$ ipython --no-banner

In [1]: import numpy as np

In [2]: np.set_printoptions(precision=1, suppress=True, linewidth=200, legacy="1.25")

In [3]: rd = lambda a: np.round(a, 1) + 0

In [4]: W0 = np.load("test6.npy")

In [5]: W0
Out[5]: 
array([[  18.7, -100.7, -140.4, -140.9,  -18.8, -157.8,  -80.1],
       [  19.2, -100.7, -141.2, -140.5,  -20.7, -159.6,  -79.2],
       [  18.7,  -99.2, -139.2, -140. ,  -20. , -159.8,  -81. ],
       [  22.5, -101. , -140.8, -140.5,  -19.8, -159.9,  -80. ],
       [  20.9,  -99.7, -139.8, -139.6,  -18.8, -159.3,  -79.8],
       [  19.7,  -98.7, -138.8, -139.9,  -20.7, -159.2,  -80.5],
       [  19. ,  -99.6, -138.7, -140.3,  -19.5, -160.3,  -79.9],
       [  19.2, -100.4, -139.2, -137.6,  -19.8, -160.6,  -78.5],
       [  21.5,  -99.2, -141.4, -140.5,  -19.7, -159. ,  -80.5],
       [  21.3, -100.3, -138.7, -140.6,  -20. , -158.2,  -80.4],
       [  19.2,  -99.6, -139.8, -139.2,  -20.1, -159.3,  -79.5],
       [  20.5, -100.6, -139.3, -139.5,  -20.8, -159.3,  -81.1],
       [  19.7, -101.1, -140.3, -139.3,  -19.7, -161. ,  -80.7],
       [  19.9,  -98. , -140. , -139.4,  -20. , -160. ,  -79.7]])

In [6]: cen = W0 - W0.mean(axis=0)

In [7]: U, s, Vt = np.linalg.svd(cen, full_matrices=False)

In [8]: np.linalg.matrix_rank(cen)
Out[8]: 7

In [9]: np.searchsorted(np.cumsum(s ** 2) / (s ** 2).sum(), 0.9) + 1
Out[9]: 5

In [10]: (np.sign(U[:, 0]) == np.sign(U[0, 0])).astype(int)
Out[10]: array([1, 1, 0, 1, 1, 0, 0, 0, 1, 1, 0, 1, 0, 0])

In [11]: rd(s)
Out[11]: array([4.8, 3.8, 3.4, 2.9, 2.5, 2. , 1.5])

In [12]: r0 = np.array([5, 6])

In [13]: rd(np.correlate(W0[0], W0[9], "full"))
Out[13]: array([-1503.5,  5137.9, 26844.9, 32924.4, 38174.6, 50311. , 81562.5, 49951.1, 37538. , 32033.4, 26536.8,  4672.9, -1706.1])

In [14]: rd(np.convolve(W0[0], r0))
Out[14]: array([   93.5,  -391.3, -1306.2, -1546.9,  -939.4,  -901.8, -1347.3,  -480.6])

In [15]: X = np.loadtxt("dump.csv", delimiter=",")

In [16]: X
Out[16]: 
array([[ 26.5, -10.4, -20.1, -28.2, -18.1,  -4.6,   9.8],
       [ 44.5,  -4.2, -13. ,  -0.5,  -1.7, -50.5,  34.1],
       [ 27.2, -11.1, -21.2, -29.8, -16.9,  -4.9,   8.4],
       [ 13.4,   4.1,  -1.8,   1.6, -11.5, -11.2,  10.1],
       [ 25.5, -10.8, -19.2, -30.3, -17.9,  -5.8,  10.9],
       [ 43.8,  -3.9, -12.7,  -1.4,  -2.5, -50.7,  33.4],
       [ 27.3,  -9.6, -21.6, -30.6, -17.4,  -5.2,   9.6],
       [ 12.1,   3. ,  -2.8,   0.8, -12.6, -11. ,   8.5],
       [ 44.8,  -4.6, -13.3,   0.2,  -2. , -50.3,  33.1],
       [ 26.4,  -9.9, -20.2, -31. , -17.1,  -5. ,   9.4],
       [ 13.8,   3.8,  -1.9,   0.6, -11.1, -10.6,   8.5],
       [ 27.4,  -8.9, -19.8, -29.7, -20.1,  -3.8,  10.2],
       [ 11.5,   3.8,  -2. ,   4.5, -12.7,  -9.8,  11.4],
       [ 12.2,   1.8,  -1.1,   3.4, -12.3,  -9.6,   9.2],
       [ 44. ,  -4.7, -12. ,   0.6,  -1.2, -51.2,  34.8],
       [ 43.2,  -3.9, -12. ,   0.8,  -3.4, -49.3,  33.1],
       [ 11.2,   4.6,  -2.1,   2.8, -13. , -11.4,  10.1],
       [ 43.2,  -4.4, -12.4,   0.1,  -1.3, -48.6,  32.7],
       [ 26.3,  -9.3, -20.8, -30.9, -19.1,  -3.2,   9.2],
       [ 44.6,  -3.3, -14.5,   0.9,  -2.8, -50. ,  33.8],
       [ 42.6,  -4.2, -14.1,   1.1,  -2.2, -49.9,  34. ],
       [ 13.7,   3.2,  -2.6,   0.5, -11.6, -11. ,   9.6]])

In [17]: cen = X - X.mean(axis=0)

In [18]: U, s, Vt = np.linalg.svd(cen, full_matrices=False)

In [19]: np.linalg.matrix_rank(cen)
Out[19]: 7

In [20]: rd(Vt[0] * np.sign(Vt[0, np.abs(Vt[0]).argmax()]))
Out[20]: array([-0.4,  0. ,  0. , -0.3, -0.2,  0.7, -0.4])

In [21]: rd(s ** 2 / (s ** 2).sum())
Out[21]: array([0.7, 0.3, 0. , 0. , 0. , 0. , 0. ])

In [22]: np.abs(U[:, 0]).argmax()
Out[22]: 14

In [23]: (np.sign(U[:, 0]) == np.sign(U[0, 0])).astype(int)
Out[23]: array([1, 0, 1, 1, 1, 0, 1, 1, 0, 1, 1, 1, 1, 1, 0, 0, 1, 0, 1, 0, 0, 1])

In [24]: rd(s)
Out[24]: array([131.4,  78.3,   4.8,   3.9,   3.6,   3.1,   2.2])

In [25]: rd((s ** 2).sum() ** 2 / (s ** 4).sum())
Out[25]: 1.6

In [26]: rd(cen.mean(axis=0))
Out[26]: array([0., 0., 0., 0., 0., 0., 0.])

In [27]: feats = np.loadtxt("mat.csv", delimiter=",")

In [28]: rd(feats)
Out[28]: 
array([[-17. ,   0.9,  -9.8,  19.1, -30.2, -33.9,  10.6,  -5. ],
       [-17. ,   0.9,  -9.7,  18.8, -30. , -33.6,  10.4,  -4.9],
       [-13.8,   0.1,  -7.5,  10.9, -21. , -22.5,   5.8,  -2.5],
       [-11.7,  -0.1,  -6. ,   6.5, -15.9, -16. ,   3.3,  -1.3],
       [ -8.5,  -0.1,  -3.9,   1.6,  -9.5,  -8. ,   0.8,  -0.2],
       [ -8.1,  -0.1,  -3.7,   1.1,  -8.7,  -7.1,   0.5,  -0.2],
       [ -4.6,   0.3,  -1.7,  -1.5,  -3.9,  -1.5,  -0.6,   0. ],
       [ -3.1,   0.5,  -0.9,  -1.7,  -2.4,  -0.1,  -0.5,  -0.1],
       [ -2.2,   0.5,  -0.5,  -1.5,  -1.7,   0.4,  -0.4,  -0.2],
       [ -2.1,   0.5,  -0.5,  -1.5,  -1.6,   0.4,  -0.4,  -0.2],
       [ -1.1,   0.5,  -0.2,  -1. ,  -0.9,   0.5,  -0.2,  -0.2],
       [ -0.7,   0.3,  -0.1,  -0.6,  -0.6,   0.4,  -0.1,  -0.2],
       [ -0.2,   0.1,   0. ,  -0.2,  -0.2,   0.2,   0. ,  -0.1],
       [  0.5,  -0.5,  -0.1,   0.5,   0.6,  -0.4,  -0.1,   0.4],
       [  0.7,  -0.9,  -0.1,   0.8,   1. ,  -0.7,  -0.2,   0.7],
       [  1. ,  -1.6,  -0.3,   1. ,   1.7,  -1.1,  -0.6,   1.3],
       [  1.3,  -3.4,  -0.9,   1.1,   3.6,  -1.7,  -1.8,   3.1],
       [  1.3,  -4.1,  -1.1,   1. ,   4.2,  -1.8,  -2.3,   3.7],
       [  1.2,  -7.3,  -2.1,  -0.3,   7.8,  -1.7,  -5.3,   7.1],
       [  0. , -17.8,  -5.4,  -8.4,  20.9,   2.6, -16.7,  18.8],
       [ -0.5, -21.1,  -6.3, -11.7,  25.4,   4.7, -20.7,  22.7],
       [ -0.6, -21.4,  -6.4, -12. ,  25.9,   4.9, -21.1,  23.1],
       [ -1.9, -29.5,  -8.7, -20.8,  37.3,  10.9, -31.4,  32.7],
       [ -2.7, -34.3, -10. , -26.4,  44.4,  14.9, -37.6,  38.5]])

In [29]: M2 = np.array([[1, 0, 1],
    ...:     [2, 2, 0],
    ...:     [-2, -1, 1],
    ...:     [-1, -2, 0],
    ...:     [-2, -2, 0],
    ...:     [1, 0, -2],
    ...:     [1, 2, 1],
    ...:     [1, 1, -2]])

In [30]: np.linalg.matrix_rank(np.vstack([feats, M2.T]))
Out[30]: 6

In [31]: rd(np.einsum("ij->j", feats))
Out[31]: array([ -89.9, -137.5,  -86. ,  -25.1,   46.1,  -90.5, -108.7,  136.9])

In [32]: [round(float(x), 1) for x in np.linalg.svd(feats, compute_uv=False)[:3]]
Out[32]: [147.9, 69.1, 15.2]

In [33]: cen = feats - feats.mean(axis=0)

In [34]: evecs = np.linalg.svd(cen)[2][:3]

In [35]: M2 = cen - cen @ evecs.T @ evecs

In [36]: rd(np.cov(cen @ evecs.T, rowvar=False))
Out[36]: 
array([[912.6,   0. ,   0. ],
       [  0. , 108.2,   0. ],
       [  0. ,   0. ,   9.9]])

In [37]: rd(M2.std(axis=0))
Out[37]: array([0., 0., 0., 0., 0., 0., 0., 0.])
